>>> import numpy as np
>>> np.set_printoptions(precision=4, suppress=True, linewidth=160)
>>> E = np.load("arr.npy")
>>> print(E)
[[0 2 0]
 [1 2 1]
 [1 2 1]
 [2 0 2]]
>>> # column 2 repeats column 0
>>> print(np.round(E @ np.linalg.pinv(E) @ E, 4) + 0)
[[0. 2. 0.]
 [1. 2. 1.]
 [1. 2. 1.]
 [2. 0. 2.]]
>>> print(np.allclose(E[:-1].T @ np.linalg.lstsq(E[:-1].T, E[-1])[0], E[-1]))
True
>>> print(np.abs(np.diag(np.linalg.qr(E)[1])) > 1e-9)
[ True  True False]
>>> print(np.linalg.cond(E) > 100)
True
>>> print(np.linalg.matrix_rank(E, rtol=0.1))
2
>>> print(np.round(np.linalg.norm(E, 2) / np.linalg.norm(E), 4))
0.8577
>>> K = np.array([[1.0, 0.8, -0.2, 1.7],
...     [-0.6, 0.1, -1.5, 0.5],
...     [0.4, 1.2, 0.6, 0.7],
...     [-0.4, 0.9, 0.2, -1.9]])
>>> K[:, 2] *= 3
>>> print(K)
[[ 1.   0.8 -0.6  1.7]
 [-0.6  0.1 -4.5  0.5]
 [ 0.4  1.2  1.8  0.7]
 [-0.4  0.9  0.6 -1.9]]
>>> u = np.array([2, 2, -3, 2])
>>> A2 = K + np.outer(u, np.eye(4)[3])
>>> print(np.linalg.matrix_rank(A2 - K))
1
>>> print(A2)
[[ 1.   0.8 -0.6  3.7]
 [-0.6  0.1 -4.5  2.5]
 [ 0.4  1.2  1.8 -2.3]
 [-0.4  0.9  0.6  0.1]]
>>> Q = A2.astype(float).copy()
>>> for j in range(4):
...     Q[:, j] -= Q[:, :j] @ (Q[:, :j].T @ Q[:, j])
...     Q[:, j] /= np.linalg.norm(Q[:, j])
... 
>>> print(np.round(Q.T @ Q, 4) + 0)
[[1. 0. 0. 0.]
 [0. 1. 0. 0.]
 [0. 0. 1. 0.]
 [0. 0. 0. 1.]]
>>> print(np.round(Q.T @ A2, 4) + 0)
[[ 1.2961  0.6635  1.9905  0.9567]
 [ 0.      1.5684  0.2865 -0.0604]
 [ 0.      0.      4.4906 -4.3283]
 [ 0.      0.      0.      2.3636]]
>>> Q, r_ = np.linalg.qr(K)
>>> print(np.abs(np.diag(r_)))
[1.2961 1.5684 4.4906 1.1048]
